% ipython --no-banner

In [1]: import numpy as np

In [2]: import numpy.linalg as la

In [3]: np.set_printoptions(suppress=True, linewidth=100)

In [4]: def tidy(a):
   ...:     return np.round(a, 2) + 0
   ...: 

In [5]: B = np.array([[-2, 2, 4, -4], [-5, 5, 1, 3], [1, -3, 4, -2], [-2, 3, -2, 0]])

In [6]: B[-1] = B[0]

In [7]: mat = B + 0.02 * np.eye(4)

In [8]: mat
Out[8]: 
array([[-1.98,  2.  ,  4.  , -4.  ],
       [-5.  ,  5.02,  1.  ,  3.  ],
       [ 1.  , -3.  ,  4.02, -2.  ],
       [-2.  ,  2.  ,  4.  , -3.98]])

In [9]: Uu, sig, Vh = la.svd(mat)

In [10]: np.argmax(sig[:-1] / (sig[1:] + 1e-6)) + 1
Out[10]: np.int64(3)

In [11]: B = Uu[:, :3] @ np.diag(sig[:3]) @ Vh[:3]

In [12]: tidy(la.norm(mat - B, 2)), tidy(sig[3])
Out[12]: (np.float64(0.01), np.float64(0.01))

In [13]: la.matrix_rank(B)
Out[13]: np.int64(3)

In [14]: tidy(B)
Out[14]: 
array([[-1.98,  2.  ,  4.  , -4.  ],
       [-5.  ,  5.02,  1.  ,  3.  ],
       [ 1.  , -3.  ,  4.02, -2.  ],
       [-2.  ,  2.  ,  4.  , -3.98]])

In [15]: tidy(np.diff(mat, axis=0))
Out[15]: 
array([[-3.02,  3.02, -3.  ,  7.  ],
       [ 6.  , -8.02,  3.02, -5.  ],
       [-3.  ,  5.  , -0.02, -1.98]])

In [16]: np.unravel_index(np.abs(mat).argmax(), mat.shape)
Out[16]: (np.int64(1), np.int64(1))

In [17]: tidy(la.svd(mat, compute_uv=False))
Out[17]: array([9.57, 8.43, 2.75, 0.01])

In [18]: tidy(la.norm(mat))
Out[18]: np.float64(13.04)

In [19]: mat.shape
Out[19]: (4, 4)

In [20]: np.abs(mat).max()
Out[20]: np.float64(5.02)

In [21]: tidy(mat.mean(axis=0))
Out[21]: array([-2.  ,  1.5 ,  3.26, -1.74])
